>>> import numpy as np
>>> np.set_printoptions(precision=2, suppress=True, linewidth=160)
>>> F, _ = np.linalg.qr(np.array([[-0.2, -0.2, 0.6, -0.3, 0.2, 0.5, 0.8, -1.5, 0.0, 0.5],
...     [1.0, 0.8, 0.3, 0.1, -0.6, -0.2, -0.4, 2.0, 0.1, 1.4],
...     [-0.9, 0.9, 2.3, 0.6, 1.2, -0.9, 0.1, -0.7, -0.3, 0.4],
...     [-0.4, -1.3, -0.4, -0.6, 0.3, 1.2, -1.3, -1.1, 1.6, 1.0],
...     [0.1, -1.5, 0.0, 0.5, 0.3, 0.3, 0.8, -0.1, -1.4, 0.5],
...     [-1.0, 1.8, 0.3, 0.2, 0.0, 0.2, 1.2, -0.1, -0.1, -0.8],
...     [0.3, -1.6, -1.9, -0.9, -1.1, 0.7, -0.1, 0.9, 0.8, -1.4],
...     [0.0, -1.8, -1.2, -0.9, 0.9, 0.3, -0.5, 0.3, 0.0, 0.4],
...     [-2.5, -1.2, 0.2, -1.6, 0.0, 1.1, -0.5, 0.5, 0.0, 0.2],
...     [0.5, -0.6, 0.5, 0.7, 0.1, -1.3, 0.7, 1.1, -1.2, -0.4]]))
>>> F
array([[-0.06,  0.05, -0.25, -0.38, -0.03, -0.33, -0.72,  0.35, -0.07,  0.15],
       [ 0.32, -0.18, -0.09, -0.55, -0.24, -0.09,  0.02, -0.69, -0.12,  0.01],
       [-0.29, -0.24, -0.61, -0.04,  0.2 ,  0.14,  0.11,  0.02, -0.39, -0.51],
       [-0.13,  0.31, -0.05, -0.07,  0.12, -0.53,  0.47,  0.05, -0.49,  0.35],
       [ 0.03,  0.37, -0.31,  0.53, -0.14, -0.41, -0.22, -0.4 ,  0.18, -0.23],
       [-0.32, -0.47,  0.37,  0.34,  0.1 , -0.11, -0.34, -0.31, -0.4 ,  0.16],
       [ 0.1 ,  0.4 ,  0.39, -0.04, -0.38,  0.15, -0.14,  0.11, -0.51, -0.46],
       [ 0.  ,  0.45,  0.12, -0.16,  0.75,  0.26, -0.21, -0.29, -0.03, -0.01],
       [-0.81,  0.25,  0.02, -0.24, -0.32,  0.18,  0.04, -0.2 ,  0.22,  0.1 ],
       [ 0.16,  0.16, -0.38,  0.25, -0.22,  0.53, -0.12, -0.05, -0.3 ,  0.54]])
>>> # keeps lengths
>>> rng = np.random.default_rng(480)
>>> lab = rng.permutation(10)
>>> lab
array([5, 9, 2, 3, 6, 1, 8, 0, 4, 7])
>>> M2 = F[lab][:, lab]
>>> np.allclose(M2, F)
False
>>> np.round(np.trace(M2), 2)
np.float64(-0.85)
>>> x = np.array([9, -7, 1, 0, -3, -4, 8, -1, -6, 2])
>>> [p for p in range(1, 25) if np.allclose(np.linalg.matrix_power(F, p), np.eye(10))]
[]
>>> np.round(np.linalg.inv(F), 2) + 0
array([[-0.06,  0.32, -0.29, -0.13,  0.03, -0.32,  0.1 ,  0.  , -0.81,  0.16],
       [ 0.05, -0.18, -0.24,  0.31,  0.37, -0.47,  0.4 ,  0.45,  0.25,  0.16],
       [-0.25, -0.09, -0.61, -0.05, -0.31,  0.37,  0.39,  0.12,  0.02, -0.38],
       [-0.38, -0.55, -0.04, -0.07,  0.53,  0.34, -0.04, -0.16, -0.24,  0.25],
       [-0.03, -0.24,  0.2 ,  0.12, -0.14,  0.1 , -0.38,  0.75, -0.32, -0.22],
       [-0.33, -0.09,  0.14, -0.53, -0.41, -0.11,  0.15,  0.26,  0.18,  0.53],
       [-0.72,  0.02,  0.11,  0.47, -0.22, -0.34, -0.14, -0.21,  0.04, -0.12],
       [ 0.35, -0.69,  0.02,  0.05, -0.4 , -0.31,  0.11, -0.29, -0.2 , -0.05],
       [-0.07, -0.12, -0.39, -0.49,  0.18, -0.4 , -0.51, -0.03,  0.22, -0.3 ],
       [ 0.15,  0.01, -0.51,  0.35, -0.23,  0.16, -0.46, -0.01,  0.1 ,  0.54]])
>>> np.round(F.T @ (F @ x), 2) + 0
array([ 9., -7.,  1.,  0., -3., -4.,  8., -1., -6.,  2.])
>>> X = np.load("layer0.npy")
>>> X
array([[ 0.,  3., -1.],
       [ 3.,  8., -3.],
       [-1., -3.,  0.]])
>>> evals, V = np.linalg.eigvalsh(X)
Traceback (most recent call last):
  File "<python-input-17>", line 1, in <module>
    evals, V = np.linalg.eigvalsh(X)
    ^^^^^^^^
ValueError: too many values to unpack (expected 2)
>>> evals, V = np.linalg.eigh(X)
>>> np.round(V.T @ X @ V, 2) + 0
array([[-1.,  0.,  0.],
       [ 0., -1.,  0.],
       [ 0.,  0., 10.]])
>>> evals
array([-1., -1., 10.])
>>> np.round(V.T @ V, 2) + 0
array([[1., 0., 0.],
       [0., 1., 0.],
       [0., 0., 1.]])
>>> np.abs(V[:, -1]).round(6).argmax()
np.int64(1)
>>> np.unique(evals.round(6) + 0, return_counts=True)[1]
array([2, 1])
>>> np.linalg.svd(X, compute_uv=False)
array([10.,  1.,  1.])
>>> np.round(V @ np.diag(evals) @ V.T, 2) + 0
array([[ 0.,  3., -1.],
       [ 3.,  8., -3.],
       [-1., -3.,  0.]])
